% python3 -q
>>> import numpy as np
>>> np.set_printoptions(precision=1, suppress=True, linewidth=100)
>>> def tidy(a):
...     return np.round(a, 1) + 0
... 
>>> M = np.load("run5.npy")
>>> M
array([[-3., -1., -1.,  2.],
       [ 2.,  2.,  0., -1.],
       [-2.,  0.,  0.,  1.],
       [-8., -2., -2.,  5.]])
>>> Uu, sigma, VT = np.linalg.svd(M)
>>> evecs = VT[:(sigma > 1e-8).sum()]
>>> rng = np.random.default_rng(3078)
>>> vec = M[1] + 2 * M[0] + rng.integers(2) * np.eye(4)[2]
>>> vec
array([-4.,  0., -1.,  3.])
>>> tidy(np.diag(evecs.T @ evecs))
array([0.8, 1. , 0.8, 0.3])
>>> np.linalg.matrix_rank(np.vstack([M, vec]))
np.int64(4)
>>> tidy(np.linalg.norm(vec - evecs.T @ evecs @ vec))
np.float64(0.4)
>>> O, _ = np.linalg.qr(np.array([[0.0, 0.4, 0.6, -1.0, -0.6, -0.5, 1.9],
...     [0.9, -2.7, -0.6, 0.9, -0.3, 0.6, 0.5],
...     [0.4, -0.2, -0.5, -0.7, -0.1, 0.9, -0.6],
...     [0.3, -1.0, -0.6, -0.1, -1.5, 0.9, 0.8],
...     [-1.1, -0.5, 0.1, 0.8, -0.4, -2.1, 0.7],
...     [-0.4, 0.3, -0.6, -0.9, -0.7, 1.1, -0.4],
...     [-0.7, 0.4, 1.3, -0.3, 0.3, -1.2, 0.4]]))
>>> vals = np.array([4, 5, 2, 5, 4, 0, 0])
>>> A = O @ np.diag(vals) @ O.T
>>> tidy(A)
array([[ 2.4, -0.5,  0.5,  1.4, -0.8,  0.8,  1.1],
       [-0.5,  4.2,  0.8,  0.7,  0.6, -0.2,  0.1],
       [ 0.5,  0.8,  1.9, -0.5, -1. ,  1.5,  0.3],
       [ 1.4,  0.7, -0.5,  3.2,  0.4,  0.2, -0.5],
       [-0.8,  0.6, -1. ,  0.4,  3.5,  0.5,  0.9],
       [ 0.8, -0.2,  1.5,  0.2,  0.5,  2.5,  0.7],
       [ 1.1,  0.1,  0.3, -0.5,  0.9,  0.7,  2.2]])
>>> Uu, sigma, VT = np.linalg.svd(A)
>>> evecs = VT[:(sigma > 1e-8).sum()]
>>> vec = A[6] + -3 * A[1] + rng.integers(2) * np.eye(7)[3]
>>> tidy(vec)
array([  2.7, -12.5,  -2. ,  -1.5,  -1. ,   1.3,   2. ])
>>> np.allclose(evecs.T @ evecs @ vec, vec)
False
>>> np.linalg.matrix_rank(np.vstack([A, vec]))
np.int64(6)
>>> tidy(np.linalg.norm(vec - evecs.T @ evecs @ vec))
np.float64(0.5)
